In [1]: import numpy as np

In [2]: np.set_printoptions(precision=2, suppress=True, linewidth=140)

In [3]: def rnd(a):
   ...:     return np.round(a, 2) + 0
   ...: 

In [4]: X = np.load("sample5.npy")

In [5]: print(X)
[[ 5.96 -0.12  0.62  0.16]
 [-0.12  7.85 -2.32 -1.06]
 [ 0.62 -2.32  3.85 -1.15]
 [ 0.16 -1.06 -1.15  2.34]]

In [6]: vec = np.ones(4)

In [7]: for _ in range(4):
   ...:     vec = X @ vec
   ...:     vec /= np.linalg.norm(vec)
   ...:     print(round(vec @ X @ vec, 2))
   ...: 
6.14
6.69
7.21
7.81

In [8]: print(rnd(vec))
[ 0.52  0.82 -0.23 -0.1 ]

In [9]: print(rnd(np.linalg.eigvalsh(X)[-1]))
9.0

In [10]: rng = np.random.default_rng(52)

In [11]: idx = rng.permutation(4)

In [12]: print(idx)
[2 1 0 3]

In [13]: out = X[idx][:, idx]

In [14]: print(out)
[[ 3.85 -2.32  0.62 -1.15]
 [-2.32  7.85 -0.12 -1.06]
 [ 0.62 -0.12  5.96  0.16]
 [-1.15 -1.06  0.16  2.34]]

In [15]: print(np.trace(out))
20.0

In [16]: print(rnd(np.sort(np.abs(np.linalg.eigvals(out)))))
[1. 4. 6. 9.]

In [17]: print(rnd(np.linalg.det(out)), rnd(np.linalg.det(X[idx])))
216.66 -216.66

In [18]: idx = rng.permutation(4)

In [19]: out = X[:, idx] * rng.choice([-1, 1], 4)

In [20]: print(out)
[[ 0.16 -0.62  0.12  5.96]
 [-1.06  2.32 -7.85 -0.12]
 [-1.15 -3.85  2.32  0.62]
 [ 2.34  1.15  1.06  0.16]]

In [21]: Uu, _, Vt = np.linalg.svd(X.T @ out)

In [22]: print(rnd(Uu @ Vt))
[[ 0.  0.  0.  1.]
 [ 0.  0. -1.  0.]
 [ 0. -1.  0.  0.]
 [ 1.  0.  0.  0.]]

In [23]: print(idx)
[3 2 1 0]

In [24]: vec = np.array([-3, 1, -3, -2])

In [25]: target = X @ vec

In [26]: c, lr = np.zeros(4), 1 / np.linalg.norm(X, 2) ** 2

In [27]: for i in range(300):
    ...:     c -= lr * X.T @ (X @ c - target)
    ...:     if i % 50 == 0: print(i, round(np.linalg.norm(X @ c - target), 2))
    ...: 
0 10.33
50 1.41
100 0.75
150 0.4
200 0.21
250 0.11

In [28]: print(rnd(np.linalg.cond(X)))
8.96

In [29]: print(rnd(c))
[-3.01  1.02 -2.96 -1.95]

In [30]: W0 = np.loadtxt("out13.csv", delimiter=",")

In [31]: print(W0)
[[-0.3 -1.2  0.3  2.3]
 [ 0.7  0.3  1.3 -1.5]
 [ 0.   2.5 -1.4  0. ]
 [ 0.2 -1.8  0.1  0.4]]

In [32]: Q = W0.astype(float).copy()

In [33]: for j in range(4):
    ...:     Q[:, j] -= Q[:, :j] @ (Q[:, :j].T @ Q[:, j])
    ...:     Q[:, j] /= np.linalg.norm(Q[:, j])
    ...: 

In [34]: print(rnd(Q.T @ Q))
[[1. 0. 0. 0.]
 [0. 1. 0. 0.]
 [0. 0. 1. 0.]
 [0. 0. 0. 1.]]

In [35]: Q, vecs = np.linalg.qr(W0[:, :1])[0], np.linalg.qr(W0[:, 1:])[0]

In [36]: s = np.linalg.svd(Q.T @ vecs, compute_uv=False)

In [37]: print(rnd(np.degrees(np.arccos(s.clip(0, 1)))))
[31.34]

In [38]: print(rnd(np.linalg.norm(Q @ Q.T - vecs @ vecs.T, 2)))
1.0

In [39]: K = np.load("case19.npy")

In [40]: print(K)
[[0 1 0 1]
 [1 0 0 0]
 [0 0 0 0]
 [1 0 0 0]]

In [41]: # columns 1 and 3 are equal

In [42]: vec = np.array([2, 1, 3, 1])

In [43]: target = W0 @ vec

In [44]: print(rnd(target))
[ 1.4  4.1 -1.7 -0.7]

In [45]: print(rnd(np.linalg.solve(W0, W0[:, 2])))
[0. 0. 1. 0.]

In [46]: print(rnd(np.linalg.solve(W0, target + W0[:, 0])))
[3. 1. 3. 1.]

In [47]: evals, vecs = np.linalg.eigh(K)

In [48]: vec = np.array([1, -2, -2, 3])

In [49]: print((np.sign(vecs[:, -1].round(6)) == np.sign(vecs[0, -1].round(6))).astype(int))
[1 1 0 1]

In [50]: print(rnd(vec @ K @ vec / (vec @ vec)), rnd(evals[0]), rnd(evals[-1]))
0.11 -1.41 1.41

In [51]: print(np.abs(K).sum(axis=1).max(), rnd(np.abs(evals).max()))
2 1.41

In [52]: print(rnd(np.linalg.eigvalsh(K[1:, 1:])))
[0. 0. 0.]

In [53]: Uu, s, Vt = np.linalg.svd(K)

In [54]: print(np.argmax(s[:-1] / (s[1:] + 1e-6)) + 1)
2

In [55]: out = Uu[:, :2] @ np.diag(s[:2]) @ Vt[:2]

In [56]: print(np.linalg.matrix_rank(K, rtol=0.05))
2

In [57]: print(rnd(np.linalg.norm(K - out, 2)), rnd(s[2]))
0.0 0.0

In [58]: print(rnd(np.linalg.norm(K - out) / np.linalg.norm(K)))
0.0

In [59]: print(rnd(out))
[[0. 1. 0. 1.]
 [1. 0. 0. 0.]
 [0. 0. 0. 0.]
 [1. 0. 0. 0.]]

In [60]: arr = np.array([[0.4, 1.2, 0.7],
    ...:     [-1.7, -0.5, 0.5],
    ...:     [-0.1, 1.2, -1.2],
    ...:     [0.7, 0.9, -2.2]])

In [61]: arr[:, 2] *= 5

In [62]: print(arr)
[[  0.4   1.2   3.5]
 [ -1.7  -0.5   2.5]
 [ -0.1   1.2  -6. ]
 [  0.7   0.9 -11. ]]

In [63]: vec = np.array([0, -3, 0, -3])

In [64]: target = X @ vec

In [65]: print(rnd(target))
[ -0.12 -20.37  10.41  -3.84]

In [66]: print(rnd(np.linalg.solve(X.T, X[2])))
[0. 0. 1. 0.]

In [67]: print(rnd(np.linalg.solve(X, X[:, 2])))
[0. 0. 1. 0.]

In [68]: print(rnd(np.linalg.norm(arr, 2)))
13.31

In [69]: print(np.linalg.norm(arr, axis=1).argmax())
3

In [70]: out = arr + rng.integers(-2, 3, (4, 1)) @ rng.integers(-2, 3, (1, 3))

In [71]: print(out)
[[  2.4   3.2   4.5]
 [ -5.7  -4.5   0.5]
 [ -4.1  -2.8  -8. ]
 [  2.7   2.9 -10. ]]

In [72]: print(rnd(np.linalg.svd(out - arr, compute_uv=False)))
[9.49 0.   0.  ]

In [73]: print(np.linalg.matrix_rank(out - arr, tol=1e-8))
1
